$ ipython --no-banner

In [1]: import numpy as np

In [2]: import numpy.linalg as la

In [3]: np.set_printoptions(suppress=True, linewidth=140)

In [4]: feats = np.load("data.npy")

In [5]: feats
Out[5]: 
array([[ 8,  3,  7],
       [12,  7, 11],
       [16, 11, 15],
       [10,  5,  9]])

In [6]: Uu, sig, vt = la.svd(feats)

In [7]: sig.round(2) + 0
Out[7]: array([35.2 ,  2.18,  0.  ])

In [8]: B = Uu[:, :2] @ np.diag(sig[:2]) @ vt[:2]

In [9]: round(la.norm(feats - B) / la.norm(feats), 2)
Out[9]: np.float64(0.0)

In [10]: la.matrix_rank(feats, rtol=0.05)
Out[10]: np.int64(2)

In [11]: B.round(2)
Out[11]: 
array([[ 8.,  3.,  7.],
       [12.,  7., 11.],
       [16., 11., 15.],
       [10.,  5.,  9.]])

In [12]: la.matrix_rank(B)
Out[12]: np.int64(2)

In [13]: round(float(np.abs(feats - B).max()), 2)
Out[13]: 0.0

In [14]: rk = la.matrix_rank(feats)

In [15]: rk
Out[15]: np.int64(2)

In [16]: N = la.svd(feats)[2][rk:].T

In [17]: [int(la.matrix_rank(np.delete(feats, i, axis=0))) for i in range(4)]
Out[17]: [2, 2, 2, 2]

In [18]: np.round(N @ N.T, 2)
Out[18]: 
array([[ 0.38,  0.1 , -0.48],
       [ 0.1 ,  0.02, -0.12],
       [-0.48, -0.12,  0.6 ]])

In [19]: np.round(N[:, 0] / N[np.abs(N[:, 0]).round(6).argmax(), 0], 2)
Out[19]: array([-0.8, -0.2,  1. ])

In [20]: np.round(feats @ N, 2) + 0
Out[20]: 
array([[0.],
       [0.],
       [0.],
       [0.]])

In [21]: la.matrix_rank(feats.T @ feats), la.matrix_rank(feats @ feats.T)
Out[21]: (np.int64(2), np.int64(2))

In [22]: [int(la.matrix_rank(feats[:, :j + 1])) for j in range(3)]
Out[22]: [1, 2, 2]

In [23]: np.allclose(feats @ N, 0)
Out[23]: True

In [24]: np.round(np.trace(la.pinv(feats) @ feats), 2)
Out[24]: np.float64(2.0)

In [25]: np.round(feats @ la.pinv(feats) @ feats, 2)
Out[25]: 
array([[ 8.,  3.,  7.],
       [12.,  7., 11.],
       [16., 11., 15.],
       [10.,  5.,  9.]])

In [26]: try:
    ...:     la.inv(feats)
    ...: except la.LinAlgError as e:
    ...:     print("failed:", e)
    ...: 
failed: Last 2 dimensions of the array must be square

In [27]: np.allclose(feats[:-1].T @ la.lstsq(feats[:-1].T, feats[-1])[0], feats[-1])
Out[27]: True

In [28]: rng = np.random.default_rng(18219)

In [29]: X = np.array([[3, 1, 2, 0], [3, 3, 0, 0], [2, 3, 0, 1], [0, 3, 1, 2]]) * (rng.random((4, 4)) < 0.3)

In [30]: X
Out[30]: 
array([[3, 0, 2, 0],
       [3, 3, 0, 0],
       [0, 3, 0, 0],
       [0, 0, 1, 0]])

In [31]: # null space of dimension 1

In [32]: Uu, sig, vt = la.svd(X)

In [33]: sig.round(2)
Out[33]: array([5.27, 3.37, 1.34, 0.  ])

In [34]: B = Uu[:, :3] @ np.diag(sig[:3]) @ vt[:3]

In [35]: np.round(la.norm(X - B, 2), 2), sig[3]
Out[35]: (np.float64(0.0), np.float64(0.0))

In [36]: la.matrix_rank(X, rtol=0.05)
Out[36]: np.int64(3)

In [37]: data = np.eye(4, dtype=int)[rng.permutation(4)] * np.array([2, 2, -1, -1])

In [38]: data
Out[38]: 
array([[ 0,  2,  0,  0],
       [ 0,  0,  0, -1],
       [ 0,  0, -1,  0],
       [ 2,  0,  0,  0]])

In [39]: # splits into 2 blocks

In [40]: B = data / la.norm(data, axis=1, keepdims=True)

In [41]: cov = B @ B.T

In [42]: np.degrees(np.arccos(np.clip(cov[0, 3], -1, 1)))
Out[42]: np.float64(90.0)

In [43]: np.argwhere(np.triu(np.abs(cov) > 0.95, 1))
Out[43]: array([], shape=(0, 2), dtype=int64)

In [44]: (cov - 2 * np.eye(4)).round(6).argmax(axis=1)
Out[44]: array([1, 0, 0, 0])

In [45]: cov
Out[45]: 
array([[1., 0., 0., 0.],
       [0., 1., 0., 0.],
       [0., 0., 1., 0.],
       [0., 0., 0., 1.]])

In [46]: P = np.triu(np.array([[-2, 0, 1, -3], [-1, -2, 0, 1], [3, 1, 0, -3], [-3, 3, -1, 3]]), 1) + np.eye(4)

In [47]: B = P @ data @ la.inv(P)

In [48]: round(float(la.det(B)), 2)
Out[48]: 4.0

In [49]: np.trace(B), np.trace(data)
Out[49]: (np.float64(-1.0), np.int64(-1))

In [50]: x = np.array([8, 5, 9, 0])

In [51]: rhs = data @ x

In [52]: beta, lr = np.zeros(4), 1 / la.norm(data, 2) ** 2

In [53]: for i in range(3):
    ...:     beta -= lr * data.T @ (data @ beta - rhs)
    ...:     if i % 1 == 0: print(i, round(la.norm(data @ beta - rhs), 2))
    ...: 
0 6.75
1 5.06
2 3.8

In [54]: beta.round(2)
Out[54]: array([8. , 5. , 5.2, 0. ])

In [55]: np.round(la.norm(data, axis=0), 2)
Out[55]: array([2., 2., 1., 1.])

In [56]: data @ data.T
Out[56]: 
array([[4, 0, 0, 0],
       [0, 1, 0, 0],
       [0, 0, 1, 0],
       [0, 0, 0, 4]])

In [57]: data[:, 0] @ data[:, 3]
Out[57]: np.int64(0)

In [58]: W2 = np.array([[-0.1, 0.3, -1.6]])

In [59]: mat = np.array([[2],
    ...:     [5],
    ...:     [4],
    ...:     [8],
    ...:     [0],
    ...:     [2],
    ...:     [3],
    ...:     [0],
    ...:     [4],
    ...:     [9],
    ...:     [3],
    ...:     [4],
    ...:     [3],
    ...:     [0],
    ...:     [4]]) @ W2 + 0.05 * rng.normal(size=(15, 3))

In [60]: mat.round(2) + 0
Out[60]: 
array([[ -0.18,   0.65,  -3.25],
       [ -0.48,   1.52,  -8.09],
       [ -0.44,   1.2 ,  -6.41],
       [ -0.81,   2.3 , -12.87],
       [ -0.04,   0.05,   0.03],
       [ -0.2 ,   0.62,  -3.2 ],
       [ -0.27,   0.81,  -4.78],
       [ -0.01,  -0.02,   0.03],
       [ -0.36,   1.18,  -6.42],
       [ -0.92,   2.73, -14.44],
       [ -0.32,   0.89,  -4.85],
       [ -0.35,   1.22,  -6.47],
       [ -0.29,   0.97,  -4.8 ],
       [  0.  ,  -0.01,  -0.03],
       [ -0.48,   1.19,  -6.46]])

In [61]: Uu, sig = la.svd(mat)
---------------------------------------------------------------------------
ValueError                                Traceback (most recent call last)
Cell In[61], line 1
----> 1 Uu, sig = la.svd(mat)

ValueError: too many values to unpack (expected 2)

In [62]: Uu, sig, vt = la.svd(mat, full_matrices=False)

In [63]: np.abs(Uu[:, 0]).round(6).argmax()
Out[63]: np.int64(9)

In [64]: np.round(Uu.T @ mat @ vt.T, 2) + 0
Out[64]: 
array([[26.87,  0.  ,  0.  ],
       [ 0.  ,  0.17,  0.  ],
       [ 0.  ,  0.  ,  0.13]])

In [65]: (sig > 1e-8).sum()
Out[65]: np.int64(3)

In [66]: round(np.sqrt((sig ** 2).sum()), 2), np.round(la.norm(mat), 2)
Out[66]: (np.float64(26.87), np.float64(26.87))

In [67]: Uu.shape, sig.shape, vt.shape
Out[67]: ((15, 3), (3,), (3, 3))

In [68]: np.round(np.cumsum(sig ** 2) / np.sum(sig ** 2), 2)
Out[68]: array([1., 1., 1.])

In [69]: la.cond(mat) > 100
Out[69]: np.True_

In [70]: np.round(np.abs(la.svd(mat)[2][-1]), 2)
Out[70]: array([0.99, 0.11, 0.04])

In [71]: [round(float(x), 2) for x in la.svd(mat, compute_uv=False)[:3]]
Out[71]: [26.87, 0.17, 0.13]

In [72]: la.matrix_rank(mat, rtol=0.1)
Out[72]: np.int64(1)

In [73]: np.argsort(-la.norm(mat, axis=0).round(6), kind="stable")[:3]
Out[73]: array([2, 1, 0])

In [74]: round(np.log10(la.cond(mat)))
Out[74]: 2

In [75]: cen = (mat - mat.mean(axis=0)) / mat.std(axis=0)

In [76]: np.argwhere(np.abs(cen) > 2)
Out[76]: 
array([[9, 0],
       [9, 1],
       [9, 2]])

In [77]: np.round(cen.std(axis=0), 2)
Out[77]: array([1., 1., 1.])

In [78]: beta = la.lstsq(np.delete(cen, 0, axis=1), cen[:, 0])[0]

In [79]: beta.round(2)
Out[79]: array([-0.15,  0.85])

In [80]: np.abs(beta).argmax()
Out[80]: np.int64(1)
